$ python3 -q
>>> import numpy as np
>>> import numpy.linalg as la
>>> np.set_printoptions(suppress=True, linewidth=120)
>>> F = np.load("a.npy")
>>> F.round(2) + 0
array([[ 0.  ,  0.01, -0.06],
       [ 0.01,  0.05, -0.22],
       [-0.06, -0.22,  0.94]])
>>> ang = np.radians(180)
>>> R = np.eye(3)
>>> R[2, 2] = R[1, 1] = np.cos(ang)
>>> R[2, 1], R[1, 2] = -np.sin(ang), np.sin(ang)
>>> R.round(2) + 0
array([[ 1.,  0.,  0.],
       [ 0., -1.,  0.],
       [ 0.,  0., -1.]])
>>> A2 = F @ R.T
>>> A2.round(2) + 0
array([[ 0.  , -0.01,  0.06],
       [ 0.01, -0.05,  0.22],
       [-0.06,  0.22, -0.94]])
>>> np.round(la.svd(F, compute_uv=False), 2) + 0, np.round(la.svd(A2, compute_uv=False), 2) + 0
(array([1., 0., 0.]), array([1., 0., 0.]))
>>> round(la.norm(F, 2) / la.norm(F), 2)
np.float64(1.0)
>>> def softmax(z):
...     e = np.exp(z - z.max(axis=-1, keepdims=True))
...     return e / e.sum(axis=-1, keepdims=True)
... 
>>> softmax(F).sum(axis=1)
array([1., 1., 1.])
>>> np.round(softmax(10 * F[0]), 2)
array([0.38, 0.41, 0.21])
>>> np.round(softmax(F[0]), 2)
array([0.34, 0.34, 0.32])
>>> np.round(softmax(F[0] + -1), 2)
array([0.34, 0.34, 0.32])
>>> scores = F @ F.T / np.sqrt(3)
>>> np.round(softmax(scores + np.triu(np.full(scores.shape, -np.inf), 1)), 2)
array([[1.  , 0.  , 0.  ],
       [0.49, 0.51, 0.  ],
       [0.27, 0.25, 0.48]])
>>> w, vecs = la.eigh(F)
>>> np.unique(w.round(6) + 0, return_counts=True)[1]
array([2, 1])
>>> np.round(vecs.T @ vecs, 2) + 0
array([[1., 0., 0.],
       [0., 1., 0.],
       [0., 0., 1.]])
>>> (w > 1e-8).sum(), (w < -1e-8).sum()
(np.int64(1), np.int64(0))
>>> np.round(vecs @ np.diag(w) @ vecs.T, 2) + 0
array([[ 0.  ,  0.01, -0.06],
       [ 0.01,  0.05, -0.22],
       [-0.06, -0.22,  0.94]])
>>> blk = np.stack([F, -3 * F, F[::-1]])
>>> la.matrix_rank(blk)
array([1, 1, 1])
>>> np.round(la.det(blk), 2) + 0
array([0., 0., 0.])
>>> np.round(blk.sum(axis=0), 2)
array([[-0.06, -0.25,  1.06],
       [-0.01, -0.05,  0.22],
       [ 0.11,  0.46, -1.94]])
>>> K = np.load("arr.npy")
>>> K
array([[ 3.28,  0.69,  2.86],
       [ 0.56,  0.99, -4.43],
       [ 1.72,  3.4 ,  5.06],
       [ 1.67,  1.61, -4.41],
       [ 1.67,  1.4 , -3.94],
       [ 2.29,  4.41,  2.58],
       [ 1.84,  1.75,  4.61],
       [ 2.06,  1.66,  4.99],
       [ 1.92,  0.77, -4.  ],
       [ 0.7 ,  0.41,  5.43],
       [ 0.71,  2.76, -4.1 ],
       [ 1.04,  2.43, -5.89],
       [ 2.39,  3.17, -4.28]])
>>> cen = (K - K.mean(axis=0)) / K.std(axis=0)
>>> np.argwhere(np.abs(cen) > 2)
array([[0, 0],
       [5, 1]])
>>> beta = la.lstsq(np.delete(cen, 2, axis=1), cen[:, 2])[0]
>>> np.abs(beta).argmax()
np.int64(0)
>>> cen = K - K.mean(axis=1)
Traceback (most recent call last):
  File "<python-input-36>", line 1, in <module>
    cen = K - K.mean(axis=1)
          ~~^~~~~~~~~~~~~~~~
ValueError: operands could not be broadcast together with shapes (13,3) (13,) 
>>> cen = K - K.mean(axis=0)
>>> U, sig, VT = la.svd(cen, full_matrices=False)
>>> np.abs(U[:, 0]).argmax()
np.int64(9)
>>> np.round(VT[0] * np.sign(VT[0, np.abs(VT[0]).argmax()]), 2) + 0
array([0.05, 0.  , 1.  ])
>>> np.abs(VT[0]).argmax()
np.int64(2)
>>> np.round(cen.mean(axis=0), 2) + 0
array([0., 0., 0.])
>>> (np.sign(U[:, 0]) == np.sign(U[0, 0])).astype(int)
array([1, 0, 1, 0, 0, 1, 1, 1, 0, 1, 0, 0, 0])
>>> np.searchsorted(np.cumsum(sig ** 2) / (sig ** 2).sum(), 0.9) + 1
np.int64(1)
>>> round(float((sig ** 2).sum() ** 2 / (sig ** 4).sum()), 2)
1.19
>>> la.matrix_rank(cen)
np.int64(3)
>>> np.round(np.abs(VT[-1]), 2)
array([0.99, 0.13, 0.05])
>>> sig.round(2)
array([15.96,  4.19,  2.53])
>>> np.round(sig ** 2 / (sig ** 2).sum(), 2)
array([0.91, 0.06, 0.02])
>>> M = np.load("data.npy")
>>> M
array([[1, 0, 0],
       [0, 1, 0],
       [0, 0, 1]])
>>> [int(la.matrix_rank(la.matrix_power(M, p))) for p in range(1, 4)]
[3, 3, 3]
>>> np.prod(np.diag(M)), np.round(la.det(M), 2)
(np.int64(1), np.float64(1.0))
>>> la.matrix_rank(M - M[0, 0] * np.eye(3))
np.int64(0)
>>> x = np.array([-3, 0, 2])
>>> round(float(la.norm(x)), 2), round(la.norm(M @ x), 2)
(3.61, np.float64(3.61))
>>> np.round(np.sort(np.abs(np.degrees(np.angle(la.eigvals(M))))), 2)
array([0., 0., 0.])
>>> np.round(la.inv(M), 2)
array([[1., 0., 0.],
       [0., 1., 0.],
       [0., 0., 1.]])
>>> M.T @ (M @ x)
array([-3,  0,  2])
>>> w, vecs = la.eigh(M)
>>> x = np.array([-2, -1, -2])
>>> x @ M @ x
np.int64(9)
>>> vecs * np.abs(w) @ vecs.T
array([[1., 0., 0.],
       [0., 1., 0.],
       [0., 0., 1.]])
>>> proj = K @ la.solve(K.T @ K, K.T)
>>> round(np.trace(proj), 2)
np.float64(3.0)
>>> np.round(np.diag(proj), 2)
array([0.55, 0.09, 0.33, 0.15, 0.14, 0.37, 0.16, 0.19, 0.24, 0.12, 0.23, 0.22, 0.22])
>>> np.allclose(proj @ proj, proj)
True
>>> la.matrix_rank(np.eye(13) - proj)
np.int64(10)
>>> (M != 0).astype(int)
array([[1, 0, 0],
       [0, 1, 0],
       [0, 0, 1]])
>>> np.round(np.sort(la.eigvals(M).real), 2)
array([1., 1., 1.])
>>> np.round(la.det(M), 2)
np.float64(1.0)
>>> (la.matrix_power((M != 0) + (M.T != 0) + np.eye(3), 3) > 0).astype(int)
array([[1, 0, 0],
       [0, 1, 0],
       [0, 0, 1]])
